$ python3 -q
>>> import numpy as np
>>> np.set_printoptions(suppress=True, linewidth=140)
>>> X = np.load("case0.npy")
>>> X
array([[  1,  -3,   9, -27],
       [  1,  -2,   4,  -8],
       [  1,  -1,   1,  -1],
       [  1,   0,   0,   0],
       [  1,   1,   1,   1],
       [  1,   2,   4,   8]])
>>> x = np.array([2, 2, 3, 3])
>>> target = X @ x
>>> target
array([-58, -14,   0,   2,  10,  42])
>>> rng = np.random.default_rng(273)
>>> target = target + 0.1 * rng.normal(size=6)
>>> target.round(3)
array([-57.899, -13.941,  -0.067,   2.001,   9.832,  42.065])
>>> b, *_ = np.linalg.lstsq(X, target)
>>> b.round()
array([2., 2., 3., 3.])
>>> [round(float(np.linalg.norm(np.linalg.solve(X.T @ X + lam * np.eye(4), X.T @ target))), 2) for lam in (0, 1, 10, 100)]
[5.07, 4.88, 4.2, 2.41]
>>> B = np.c_[X[:, :1] @ np.array([[-6]]), np.array([-2, 1, -3, -1, -3, 1])]
>>> B
array([[-6, -2],
       [-6,  1],
       [-6, -3],
       [-6, -1],
       [-6, -3],
       [-6,  1]])
>>> np.linalg.matrix_rank(np.c_[X, B])
np.int64(5)
>>> np.round(np.linalg.norm(B - X @ np.linalg.lstsq(X, B)[0], axis=0), 3) + 0
array([0.   , 2.767])
>>> np.linalg.matrix_rank(B)
np.int64(2)
>>> np.round(np.linalg.norm(np.linalg.qr(X)[0].T @ B, axis=0) ** 2 / ((B ** 2).sum(axis=0) + 1e-12), 3)
array([1.   , 0.694])
>>> np.round(np.linalg.lstsq(X, B[:, 0])[0], 3) + 0
array([-6.,  0.,  0.,  0.])
